>>> import numpy as np
>>> from numpy import linalg as LA
>>> np.set_printoptions(suppress=True, linewidth=120)
>>> feats = np.loadtxt("arr.csv", delimiter=",")
>>> feats
array([[ 0.,  1.,  0.,  0.,  0.,  0.,  0.],
       [-1.,  2.,  2.,  0.,  1.,  0.,  2.],
       [ 0., -1.,  0.,  0., -2.,  0.,  0.],
       [ 0.,  2.,  0.,  0.,  0.,  0.,  0.],
       [ 0.,  0.,  0.,  0.,  0.,  0.,  0.],
       [ 1., -1.,  0.,  0.,  0.,  0., -1.],
       [ 0.,  0.,  0.,  0.,  0.,  0.,  0.]])
>>> # rank 4
>>> np.argsort(-LA.norm(feats, axis=0).round(6), kind="stable")[:3]
array([1, 4, 6])
>>> round(LA.norm(feats, 2) / LA.norm(feats), 4)
np.float64(0.8466)
>>> [round(float(x), 4) for x in LA.svd(feats, compute_uv=False)[:3]]
[4.399, 1.9812, 1.7056]
>>> C2 = feats.T @ feats
>>> np.round(LA.svd(feats, compute_uv=False) ** 2, 4) + 0
array([19.3512,  3.925 ,  2.9092,  0.8146,  0.    ,  0.    ,  0.    ])
>>> C2
array([[ 2., -3., -2.,  0., -1.,  0., -3.],
       [-3., 11.,  4.,  0.,  4.,  0.,  5.],
       [-2.,  4.,  4.,  0.,  2.,  0.,  4.],
       [ 0.,  0.,  0.,  0.,  0.,  0.,  0.],
       [-1.,  4.,  2.,  0.,  5.,  0.,  2.],
       [ 0.,  0.,  0.,  0.,  0.,  0.,  0.],
       [-3.,  5.,  4.,  0.,  2.,  0.,  5.]])
>>> LA.matrix_rank(C2)
np.int64(4)
>>> A = np.load("block11.npy")
>>> A
array([[-1.8779,  0.5735,  1.4414],
       [-1.8161,  0.3697, -1.7809],
       [ 5.1397,  0.2238, -1.2285],
       [-3.5048, -1.4647, -0.5254],
       [ 2.2926,  0.5926, -3.9928],
       [ 2.3361,  0.4729,  2.4744],
       [ 2.4832,  0.2733,  1.1963],
       [-0.1789,  1.757 , -0.0216],
       [ 0.4969, -1.1215,  2.718 ],
       [ 2.4208,  0.2306,  0.3322],
       [ 5.1608, -0.2204,  0.6236],
       [ 0.1475,  0.0414,  0.289 ],
       [-4.685 ,  0.3878, -0.5948],
       [ 1.5528,  0.4605, -2.0398],
       [ 0.204 ,  0.8722,  0.9386],
       [-5.0074, -0.3913,  0.3413],
       [ 2.3251, -0.4609,  1.0445],
       [ 2.3638,  1.2735, -1.5647],
       [-2.2286,  1.2605, -2.3369],
       [-0.5495,  0.3783,  0.1345],
       [ 0.0802, -0.0203,  0.542 ],
       [ 5.7748, -1.3069, -1.1996],
       [ 1.3466,  2.324 ,  0.3651],
       [ 3.2201, -0.256 , -3.2474],
       [-0.8919, -2.4022,  2.6743],
       [-3.3924,  0.1955, -0.1283],
       [-1.8721, -2.1442, -0.6448],
       [ 1.2446,  0.1322,  2.8266],
       [ 1.1704,  0.3731,  1.1558]])
>>> d = LA.norm(A[:, None] - A[None], axis=-1)
>>> d.shape
(29, 29)
>>> (d + 1e9 * np.eye(29)).round(6).argmin(axis=1)
array([19, 18, 21, 25, 23, 27, 16, 14, 27,  6,  2, 20, 15, 17, 20, 12,  6, 13,  1, 11, 11,  2,  7,  4,  8, 12,  3,  5,
       14])
